$ python -q
>>> import numpy as np
>>> np.set_printoptions(suppress=True, linewidth=160)
>>> data = np.load("w.npy")
>>> data
array([[  1.,  -7.,   5.],
       [  4., -15.,  10.],
       [  4., -17.,  12.]])
>>> evals, vecs = np.linalg.eig(data)
>>> evals.round(3)
array([-3., -1.,  2.])
>>> np.round(np.sort(np.linalg.eigvals(data.T)), 3)
array([-3., -1.,  2.])
>>> np.round(np.sort(np.linalg.eigvals(data @ data)), 3)
array([1., 4., 9.])
>>> np.round(data @ vecs[:, 0] - evals[0] * vecs[:, 0], 3) + 0
array([0., 0., 0.])
>>> T = np.stack([data, 3 * data, data[::-1]])
>>> np.round(np.linalg.det(T), 3)
array([  6., 162.,  -6.])
>>> T.sum(axis=0)
array([[  8., -45.,  32.],
       [ 20., -75.,  50.],
       [ 17., -75.,  53.]])
>>> np.linalg.matrix_rank(T)
array([3, 3, 3])
>>> other = np.array([[-8, 4, -8, 1, -6, -8, 5],
...     [-4, -4, 5, 7, -3, -6, -8],
...     [1, 7, -2, -7, 4, 0, 1],
...     [5, 4, -8, -1, 9, -2, 4],
...     [-8, -7, 3, 5, -9, -1, 1],
...     [9, -5, 9, -4, -7, -6, -3],
...     [9, -6, 9, 6, -1, 5, 5]])
>>> arr = other - other.T
>>> arr
array([[  0,   8,  -9,  -4,   2, -17,  -4],
       [ -8,   0,  -2,   3,   4,  -1,  -2],
       [  9,   2,   0,   1,   1,  -9,  -8],
       [  4,  -3,  -1,   0,   4,   2,  -2],
       [ -2,  -4,  -1,  -4,   0,   6,   2],
       [ 17,   1,   9,  -2,  -6,   0,  -8],
       [  4,   2,   8,   2,  -2,   8,   0]])
>>> # rows and columns are dependent
>>> r = np.linalg.matrix_rank(arr)
>>> r
np.int64(6)
>>> null = np.linalg.svd(arr)[2][r:].T
>>> np.round(null[:, 0] / null[np.abs(null[:, 0]).round(6).argmax(), 0], 3)
array([-0.146, -0.285,  1.   , -0.524,  0.667, -0.558,  0.41 ])
>>> null.shape
(7, 1)
>>> [int(np.linalg.matrix_rank(arr[:i])) for i in range(1, len(arr) + 1)]
[1, 2, 3, 4, 5, 6, 6]
>>> left, s, VT = np.linalg.svd(arr)
>>> np.argmax(s[:-1] / (s[1:] + 1e-6)) + 1
np.int64(6)
>>> other = left[:, :6] @ np.diag(s[:6]) @ VT[:6]
>>> np.round(np.linalg.norm(arr - other, 2), 3), round(float(s[6]), 3)
(np.float64(0.0), 0.0)
>>> np.linalg.matrix_rank(other)
np.int64(6)
>>> np.linalg.matrix_rank(arr, rtol=0.05)
np.int64(6)
>>> np.round(np.linalg.norm(arr - other) / np.linalg.norm(arr), 3)
np.float64(0.0)
>>> other = np.array([[2, -1, 3, 3, -3, 2, 2],
...     [-1, 1, 0, -1, -1, -1, 0],
...     [-2, 3, -2, -3, 2, 3, -3],
...     [2, -1, 1, 1, 3, 1, 2],
...     [2, -3, -2, -2, 1, -1, 3],
...     [2, 3, -1, 0, 0, -3, 2],
...     [-2, -2, 2, -1, 3, -3, -2]])
>>> A = other + other.T
>>> A
array([[ 4, -2,  1,  5, -1,  4,  0],
       [-2,  2,  3, -2, -4,  2, -2],
       [ 1,  3, -4, -2,  0,  2, -1],
       [ 5, -2, -2,  2,  1,  1,  1],
       [-1, -4,  0,  1,  2, -1,  6],
       [ 4,  2,  2,  1, -1, -6, -1],
       [ 0, -2, -1,  1,  6, -1, -4]])
>>> # symmetric
>>> evals, vecs = np.linalg.eigh(A)
>>> x = np.array([-1, 0, 2, 2, 0, 1, -2])
>>> round(x @ A @ x / (x @ x), 3), round(evals[0], 3), round(float(evals[-1]), 3)
(np.float64(-4.143), np.float64(-8.497), 10.816)
>>> x @ A @ x
np.int64(-58)
>>> rng = np.random.default_rng(9701)
>>> other = A + rng.integers(-2, 3, (7, 5)) @ rng.integers(-2, 3, (5, 7))
>>> other
array([[ -2,  10,   3,   1,  -7,   2,   2],
       [  4,  11,  -2,  -5,   3,  13,   0],
       [  1,   4,  -4,  -3,  -1,   1,  -1],
       [  9,  -2,  -5,   4,   5,   5,   1],
       [  3, -11,   1,   2,   4,  -3,   4],
       [ -2,  -5,   5,  -2,  -5, -10,  -1],
       [  2,  -4,   2,   5,   6,  -5,  -6]])
>>> np.round(np.linalg.svd(other - A, compute_uv=False), 3) + 0
array([22.246, 18.361,  7.481,  3.248,  1.573,  0.   ,  0.   ])
>>> other - A
array([[-6, 12,  2, -4, -6, -2,  2],
       [ 6,  9, -5, -3,  7, 11,  2],
       [ 0,  1,  0, -1, -1, -1,  0],
       [ 4,  0, -3,  2,  4,  4,  0],
       [ 4, -7,  1,  1,  2, -2, -2],
       [-6, -7,  3, -3, -4, -4,  0],
       [ 2, -2,  3,  4,  0, -4, -2]])
>>> evals, vecs = np.linalg.eigh(A)
>>> np.round(np.abs(vecs[:, -1]), 3)
array([0.417, 0.53 , 0.164, 0.479, 0.449, 0.001, 0.297])
>>> np.round(vecs.T @ A @ vecs, 3) + 0
array([[-8.497,  0.   ,  0.   ,  0.   ,  0.   ,  0.   ,  0.   ],
       [ 0.   , -7.976,  0.   ,  0.   ,  0.   ,  0.   ,  0.   ],
       [ 0.   ,  0.   , -5.952,  0.   ,  0.   ,  0.   ,  0.   ],
       [ 0.   ,  0.   ,  0.   , -1.444,  0.   ,  0.   ,  0.   ],
       [ 0.   ,  0.   ,  0.   ,  0.   ,  0.484,  0.   ,  0.   ],
       [ 0.   ,  0.   ,  0.   ,  0.   ,  0.   ,  8.57 ,  0.   ],
       [ 0.   ,  0.   ,  0.   ,  0.   ,  0.   ,  0.   , 10.816]])
>>> np.round(np.linalg.svd(A, compute_uv=False), 3)
array([10.816,  8.57 ,  8.497,  7.976,  5.952,  1.444,  0.484])
>>> evals.round(3)
array([-8.497, -7.976, -5.952, -1.444,  0.484,  8.57 , 10.816])
>>> np.round(np.linalg.eigvalsh(A @ A), 3)
array([  0.234,   2.086,  35.428,  63.623,  72.199,  73.442, 116.988])
